$ ipython --no-banner

In [1]: import numpy as np

In [2]: import numpy.linalg as la

In [3]: np.set_printoptions(precision=3, suppress=True, linewidth=120, sign=" ")

In [4]: rd = lambda a: np.round(a, 3) + 0

In [5]: m1 = np.load("dump.npy")

In [6]: m1
Out[6]: 
array([[-1.354,  0.6  ,  1.2  ,  0.9  ],
       [ 0.926, -0.5  , -0.7  , -0.2  ],
       [ 2.008, -1.   ,  0.2  ,  0.6  ],
       [-0.149,  0.1  ,  0.4  , -1.7  ],
       [ 0.137, -0.1  ,  0.9  ,  0.3  ],
       [-0.697,  0.4  ,  1.2  , -0.2  ],
       [-2.124,  1.   , -0.6  ,  0.8  ],
       [ 2.735, -1.4  , -1.1  , -1.4  ],
       [-0.274,  0.   ,  0.5  ,  2.   ],
       [-0.486,  0.4  , -0.9  , -1.7  ],
       [-2.961,  1.2  , -0.9  , -1.2  ],
       [ 2.414, -1.4  , -0.8  , -0.7  ],
       [ 0.101,  0.1  ,  0.   ,  0.7  ],
       [-1.978,  0.8  ,  1.6  ,  1.9  ],
       [ 2.063, -1.   , -0.2  , -1.4  ],
       [-0.248,  0.1  , -0.3  ,  0.2  ],
       [ 0.325, -0.3  ,  0.6  ,  0.8  ],
       [-1.112,  0.9  , -1.   , -1.2  ],
       [ 4.009, -1.8  ,  1.2  , -0.9  ],
       [ 0.584, -0.2  ,  2.2  ,  0.   ],
       [ 1.631, -0.6  ,  1.4  , -1.3  ],
       [ 2.248, -0.9  ,  1.3  , -1.7  ],
       [ 2.35 , -1.2  ,  0.6  ,  0.6  ],
       [-2.579,  1.5  ,  2.2  ,  0.2  ],
       [ 0.386, -0.3  ,  0.7  ,  0.8  ],
       [ 1.672, -0.8  ,  0.7  , -1.5  ],
       [ 2.504, -1.4  , -0.9  , -0.3  ],
       [-2.207,  1.   ,  0.6  , -0.7  ]])

In [7]: Xs = m1 - m1.mean(axis=0)

In [8]: V = la.svd(Xs)[2][:3]

In [9]: M2 = Xs - Xs @ V.T @ V

In [10]: rd(M2.std(axis=0))
Out[10]: array([ 0.048,  0.097,  0.006,  0.007])

In [11]: rd((Xs @ V.T).std(axis=0))
Out[11]: array([ 2.035,  1.102,  0.845])

In [12]: la.norm(M2, axis=1).round(6).argmax()
Out[12]: np.int64(17)

In [13]: rd(la.norm(M2) / la.norm(Xs))
Out[13]: np.float64(0.044)

In [14]: Xs = m1 - m1.mean(axis=0)

In [15]: U, sv, VT = la.svd(Xs, full_matrices=False)

In [16]: np.searchsorted(np.cumsum(sv ** 2) / (sv ** 2).sum(), 0.9) + 1
Out[16]: np.int64(3)

In [17]: rd(Xs.mean(axis=0))
Out[17]: array([ 0.,  0.,  0.,  0.])

In [18]: np.abs(VT[0]).argmax()
Out[18]: np.int64(0)

In [19]: np.abs(U[:, 0]).argmax()
Out[19]: np.int64(18)

In [20]: x = np.array([5, 2, 2, 2])

In [21]: target = m1 @ x

In [22]: rd(la.solve(m1.T @ m1, m1.T @ target))
Out[22]: array([ 5.,  2.,  2.,  2.])

In [23]: rd(la.lstsq(m1, target)[0])
Out[23]: array([ 5.,  2.,  2.,  2.])

In [24]: rd(la.pinv(m1) @ m1)
Out[24]: 
array([[ 1.,  0.,  0.,  0.],
       [ 0.,  1.,  0.,  0.],
       [ 0.,  0.,  1.,  0.],
       [ 0.,  0.,  0.,  1.]])

In [25]: rng = np.random.default_rng(86)

In [26]: target = target + 0.3 * rng.normal(size=28)

In [27]: rd(target)
Out[27]: 
array([ -1.864,   1.754,   9.841,  -2.928,   2.642,  -0.532,  -8.101,   5.908,   3.697,  -7.233, -16.646,   6.205,
         2.586,  -1.262,   4.38 ,  -0.883,   4.331,  -8.171,  17.565,   7.193,   7.187,   8.153,  11.434,  -5.089,
         4.398,   5.17 ,   7.033,  -9.564])

In [28]: b, *_ = la.lstsq(m1, target)

In [29]: rd(b)
Out[29]: array([ 5.236,  2.445,  1.993,  2.111])

In [30]: rd(m1.T @ (target - m1 @ b))
Out[30]: array([ 0.,  0.,  0.,  0.])

In [31]: [round(float(la.norm(la.solve(m1.T @ m1 + lam * np.eye(4), m1.T @ target))), 2) for lam in (0, 1, 10, 100)]
Out[31]: [6.47, 4.66, 3.88, 1.88]

In [32]: rd(la.norm(target - m1 @ b))
Out[32]: np.float64(1.526)

In [33]: b.round()
Out[33]: array([ 5.,  2.,  2.,  2.])

In [34]: Xs = (m1 - m1.mean(axis=0)) / m1.std(axis=0)

In [35]: rd(Xs.std(axis=0))
Out[35]: array([ 1.,  1.,  1.,  1.])

In [36]: np.argwhere(np.abs(Xs) > 2)
Out[36]: 
array([[  8,   3],
       [ 18,   0]])

In [37]: b = la.lstsq(np.delete(Xs, 2, axis=1), Xs[:, 2])[0]

In [38]: np.abs(b).argmax()
Out[38]: np.int64(0)

In [39]: rd(b)
Out[39]: array([ 2.648,  2.633,  0.457])

In [40]: d = la.norm(m1[:, None] - m1[None], axis=-1)

In [41]: d[18].round(6).argsort(kind="stable")[:4]
Out[41]: array([ 18,  21,  22,  14])

In [42]: rd(d[:5, :5])
Out[42]: 
array([[ 0.   ,  3.351,  3.867,  3.017,  1.779],
       [ 3.351,  0.   ,  1.694,  2.231,  1.895],
       [ 3.867,  1.694,  0.   ,  3.346,  2.211],
       [ 3.017,  2.231,  3.346,  0.   ,  2.091],
       [ 1.779,  1.895,  2.211,  2.091,  0.   ]])

In [43]: E = np.loadtxt("test10.csv", delimiter=",")

In [44]: E
Out[44]: 
array([[   4.,    5.,    6.,    7.,    8.,    9.,   10.,   11.,   12.,   13.],
       [  14.,   15.,   16.,   17.,   18.,   19.,   20.,   21.,   22.,   23.],
       [  24.,   25.,   26.,   27.,   28.,   29.,   30.,   31.,   32.,   33.],
       [  34.,   35.,   36.,   37.,   38.,   39.,   40.,   41.,   42.,   43.],
       [  44.,   45.,   46.,   47.,   48.,   49.,   50.,   51.,   52.,   53.],
       [  54.,   55.,   56.,   57.,   58.,   59.,   60.,   61.,   62.,   63.],
       [  64.,   65.,   66.,   67.,   68.,   69.,   70.,   71.,   72.,   73.],
       [  74.,   75.,   76.,   77.,   78.,   79.,   80.,   81.,   82.,   83.],
       [  84.,   85.,   86.,   87.,   88.,   89.,   90.,   91.,   92.,   93.],
       [  94.,   95.,   96.,   97.,   98.,   99.,  100.,  101.,  102.,  103.]])

In [45]: U, sv, VT = la.svd(E)

In [46]: V = VT[:(sv > 1e-8).sum()]

In [47]: x = E[4] + 4 * E[1] + rng.integers(2) * np.eye(10)[0]

In [48]: x
Out[48]: array([ 100.,  105.,  110.,  115.,  120.,  125.,  130.,  135.,  140.,  145.])

In [49]: rd(np.diag(V.T @ V))
Out[49]: array([ 0.345,  0.248,  0.176,  0.127,  0.103,  0.103,  0.127,  0.176,  0.248,  0.345])

In [50]: rd(E @ la.pinv(E) @ E)
Out[50]: 
array([[   4.,    5.,    6.,    7.,    8.,    9.,   10.,   11.,   12.,   13.],
       [  14.,   15.,   16.,   17.,   18.,   19.,   20.,   21.,   22.,   23.],
       [  24.,   25.,   26.,   27.,   28.,   29.,   30.,   31.,   32.,   33.],
       [  34.,   35.,   36.,   37.,   38.,   39.,   40.,   41.,   42.,   43.],
       [  44.,   45.,   46.,   47.,   48.,   49.,   50.,   51.,   52.,   53.],
       [  54.,   55.,   56.,   57.,   58.,   59.,   60.,   61.,   62.,   63.],
       [  64.,   65.,   66.,   67.,   68.,   69.,   70.,   71.,   72.,   73.],
       [  74.,   75.,   76.,   77.,   78.,   79.,   80.,   81.,   82.,   83.],
       [  84.,   85.,   86.,   87.,   88.,   89.,   90.,   91.,   92.,   93.],
       [  94.,   95.,   96.,   97.,   98.,   99.,  100.,  101.,  102.,  103.]])

In [51]: np.unique(E.round(6), axis=0).shape
Out[51]: (10, 10)

In [52]: rd(np.trace(la.pinv(E) @ E))
Out[52]: np.float64(2.0)

In [53]: la.lstsq(E[:-1].T, E[-1])[2]
Out[53]: np.int32(2)

In [54]: np.allclose(E[:-1].T @ la.lstsq(E[:-1].T, E[-1])[0], E[-1])
Out[54]: True

In [55]: rank = la.matrix_rank(E)

In [56]: rank
Out[56]: np.int64(2)

In [57]: N = la.svd(E)[2][rank:].T

In [58]: np.allclose(E @ N, 0)
Out[58]: True

In [59]: [int(la.matrix_rank(np.delete(E, i, axis=0))) for i in range(10)]
Out[59]: [2, 2, 2, 2, 2, 2, 2, 2, 2, 2]

In [60]: la.matrix_rank(E.T @ E), la.matrix_rank(E @ E.T)
Out[60]: (np.int64(2), np.int64(2))

In [61]: [int(la.matrix_rank(E[:, :j + 1])) for j in range(10)]
Out[61]: [1, 2, 2, 2, 2, 2, 2, 2, 2, 2]

In [62]: [int(la.matrix_rank(E[:i])) for i in range(1, len(E) + 1)]
Out[62]: [1, 2, 2, 2, 2, 2, 2, 2, 2, 2]

In [63]: K = np.load("mat.npy")

In [64]: K
Out[64]: 
array([[-31.04 ,  -9.238,  -1.141],
       [-30.643,  -9.633,   0.043],
       [-28.782, -10.732,   0.458],
       [-29.853,  -9.548,  -0.287],
       [-30.763,  -9.576,   0.713],
       [-31.081,  -9.41 ,  -0.262],
       [-30.732, -10.615,   0.496],
       [-27.415, -10.245,  -1.207],
       [-28.755, -10.273,  -0.946],
       [-32.058, -10.176,   1.473],
       [-29.805,  -9.289,  -1.158],
       [-28.842,  -9.972,   0.635],
       [-30.055, -10.627,   0.33 ],
       [-29.923,  -9.5  ,  -0.187],
       [-28.42 ,  -9.206,  -0.895],
       [-31.916,  -9.102,   1.231],
       [-30.451, -10.732,   0.745],
       [-28.614, -12.052,  -1.067],
       [-31.732, -10.639,  -1.661],
       [-29.433,  -9.698,  -1.221],
       [-28.374,  -8.293,   0.163],
       [-30.603, -10.676,   0.32 ],
       [-29.883, -10.325,  -0.515],
       [-28.094, -10.295,   0.059],
       [-29.099, -10.237,  -1.827],
       [-29.79 , -12.456,  -0.311],
       [-29.725,  -9.052,   0.275],
       [-29.708,  -9.859,   2.145],
       [-30.132, -10.328,  -1.213],
       [-28.62 ,  -9.591,  -1.291],
       [-31.911, -10.961,  -0.441],
       [-33.358, -10.815,   0.22 ],
       [-29.833, -11.342,   0.252],
       [-28.764, -11.459,   0.942],
       [-29.576, -10.534,  -0.819],
       [-28.805,  -8.513,   0.674],
       [-28.485, -11.951,  -0.975],
       [-30.497, -10.811,  -0.391],
       [-29.55 , -11.282,  -0.239]])

In [65]: proj = K @ la.solve(K.T @ K, K.T)

In [66]: rd(la.eigvalsh(proj))
Out[66]: 
array([ 0.,  0.,  0.,  0.,  0.,  0.,  0.,  0.,  0.,  0.,  0.,  0.,  0.,  0.,  0.,  0.,  0.,  0.,  0.,  0.,  0.,  0.,
        0.,  0.,  0.,  0.,  0.,  0.,  0.,  0.,  0.,  0.,  0.,  0.,  0.,  0.,  1.,  1.,  1.])

In [67]: rd(np.trace(proj))
Out[67]: np.float64(3.0)

In [68]: U, sv, VT = la.svd(K)

In [69]: rd(sv)
Out[69]: array([ 197.357,    6.351,    5.157])

In [70]: np.argmax(sv[:-1] / (sv[1:] + 1e-6)) + 1
Out[70]: np.int64(1)

In [71]: M2 = U[:, :1] @ np.diag(sv[:1]) @ VT[:1]

In [72]: rd(la.norm(K - M2) / la.norm(K))
Out[72]: np.float64(0.041)

In [73]: la.matrix_rank(K, rtol=0.05)
Out[73]: np.int64(1)

In [74]: Xs = (K - K.mean(axis=0)) / K.std(axis=0)

In [75]: rd(Xs.std(axis=0))
Out[75]: array([ 1.,  1.,  1.])

In [76]: b = la.lstsq(np.delete(Xs, 2, axis=1), Xs[:, 2])[0]

In [77]: np.abs(b).argmax()
Out[77]: np.int64(0)

In [78]: np.argsort(-la.norm(K, axis=0).round(6), kind="stable")[:3]
Out[78]: array([ 0,  1,  2])

In [79]: feats = np.load("out14.npy")

In [80]: feats
Out[80]: 
array([[-0.46, -0.1 , -0.38,  0.26, -0.06, -0.24, -0.1 ,  0.36, -0.08,  0.  , -0.06, -0.04],
       [ 2.53,  0.55,  2.09, -1.43,  0.33,  1.32,  0.55, -1.98,  0.44,  0.  ,  0.33,  0.22],
       [ 1.38,  0.3 ,  1.14, -0.78,  0.18,  0.72,  0.3 , -1.08,  0.24,  0.  ,  0.18,  0.12],
       [-0.23, -0.05, -0.19,  0.13, -0.03, -0.12, -0.05,  0.18, -0.04,  0.  , -0.03, -0.02],
       [ 0.23,  0.05,  0.19, -0.13,  0.03,  0.12,  0.05, -0.18,  0.04,  0.  ,  0.03,  0.02]])

In [81]: M2 = feats / la.norm(feats, axis=1, keepdims=True)

In [82]: G = M2 @ M2.T

In [83]: rd(np.degrees(np.arccos(np.clip(G[1, 4], -1, 1))))
Out[83]: np.float64(0.0)

In [84]: rank = la.matrix_rank(feats)

In [85]: rank
Out[85]: np.int64(1)

In [86]: N = la.svd(feats)[2][rank:].T

In [87]: la.matrix_rank(feats.T @ feats), la.matrix_rank(feats @ feats.T)
Out[87]: (np.int64(1), np.int64(1))

In [88]: [int(la.matrix_rank(feats[:, :j + 1])) for j in range(12)]
Out[88]: [1, 1, 1, 1, 1, 1, 1, 1, 1, 1, 1, 1]

In [89]: [int(la.matrix_rank(feats[:i])) for i in range(1, len(feats) + 1)]
Out[89]: [1, 1, 1, 1, 1]

In [90]: np.allclose(feats @ N, 0)
Out[90]: True

In [91]: def softmax(z):
    ...:     e = np.exp(z - z.max(axis=-1, keepdims=True))
    ...:     return e / e.sum(axis=-1, keepdims=True)
    ...: 

In [92]: rd(softmax(feats[0] + 3))
Out[92]: array([ 0.055,  0.079,  0.06 ,  0.114,  0.083,  0.069,  0.079,  0.126,  0.081,  0.088,  0.083,  0.084])

In [93]: S = feats @ feats.T / np.sqrt(12)

In [94]: rd(softmax(S)[0] @ feats)
Out[94]: array([ 0.265,  0.058,  0.219, -0.15 ,  0.035,  0.138,  0.058, -0.207,  0.046,  0.   ,  0.035,  0.023])

In [95]: softmax(S).round(6).argmax(axis=1)
Out[95]: array([ 0,  1,  1,  0,  1])

In [96]: U, sv, VT = la.svd(feats)

In [97]: np.argmax(sv[:-1] / (sv[1:] + 1e-6)) + 1
Out[97]: np.int64(1)

In [98]: rd(sv)
Out[98]: array([ 5.131,  0.   ,  0.   ,  0.   ,  0.   ])

In [99]: M2 = U[:, :1] @ np.diag(sv[:1]) @ VT[:1]

In [100]: la.matrix_rank(feats, rtol=0.05)
Out[100]: np.int64(1)

In [101]: rd(np.abs(feats - M2).max())
Out[101]: np.float64(0.0)

In [102]: la.matrix_rank(M2)
Out[102]: np.int64(1)

In [103]: F = np.load("data.npy")

In [104]: F
Out[104]: 
array([[-1.,  1.,  0.,  0.,  0.],
       [ 0., -1.,  1.,  0.,  0.],
       [ 0.,  0., -1.,  1.,  0.],
       [ 0.,  0.,  0., -1.,  1.],
       [ 0.,  0.,  0.,  0., -1.]])

In [105]: rd(softmax(10 * F[4]))
Out[105]: array([ 0.25,  0.25,  0.25,  0.25,  0.  ])

In [106]: rd(softmax(F[4] + 5))
Out[106]: array([ 0.229,  0.229,  0.229,  0.229,  0.084])

In [107]: S = F @ F.T / np.sqrt(5)

In [108]: rd(softmax(S))
Out[108]: 
array([[ 0.402,  0.105,  0.164,  0.164,  0.164],
       [ 0.112,  0.427,  0.112,  0.175,  0.175],
       [ 0.175,  0.112,  0.427,  0.112,  0.175],
       [ 0.175,  0.175,  0.112,  0.427,  0.112],
       [ 0.192,  0.192,  0.192,  0.123,  0.301]])

In [109]: rd(softmax(S)[4] @ F)
Out[109]: array([-0.192,  0.   ,  0.   ,  0.069, -0.178])

In [110]: softmax(S).round(6).argmax(axis=1)
Out[110]: array([ 0,  1,  2,  3,  4])

In [111]: [int(la.matrix_rank(la.matrix_power(F, p))) for p in range(1, 6)]
Out[111]: [5, 5, 5, 5, 5]

In [112]: T = np.stack([F, 2 * F, F[::-1]])

In [113]: (T @ F.T).shape
Out[113]: (3, 5, 5)

In [114]: la.matrix_rank(T.reshape(3, -1))
Out[114]: np.int64(2)

In [115]: np.einsum("bij,cij->bc", T, T)
Out[115]: 
array([[  9.,  18.,   2.],
       [ 18.,  36.,   4.],
       [  2.,   4.,   9.]])

In [116]: la.matrix_rank(T)
Out[116]: array([ 5,  5,  5])

In [117]: X = np.load("block8.npy")

In [118]: X
Out[118]: 
array([[ 6,  0,  0,  0,  0,  0,  3,  0,  0,  7],
       [ 1,  0,  7,  2,  0,  6,  0,  0,  0,  9],
       [ 0,  0,  0,  0,  3,  0,  2,  3,  3,  0],
       [ 0,  0,  0,  0,  0,  2,  8,  0,  0,  0],
       [ 5,  0,  0,  1,  1,  0,  0,  4,  0,  0],
       [ 6,  5,  2,  0,  0,  0,  0,  0,  0,  5],
       [ 1,  0,  0,  0,  9,  0,  0,  0,  9,  2]])

In [119]: x = np.array([4, 4, 8, 6, 8, 8, 0, 9, 8, 3])

In [120]: a = np.maximum(X @ x, 0)

In [121]: np.maximum(X @ x, 0) - np.maximum(-X @ x, 0)
Out[121]: array([  45,  147,   75,   16,   70,   75,  154])

In [122]: np.maximum(X @ (3 * x), 0)
Out[122]: array([ 135,  441,  225,   48,  210,  225,  462])
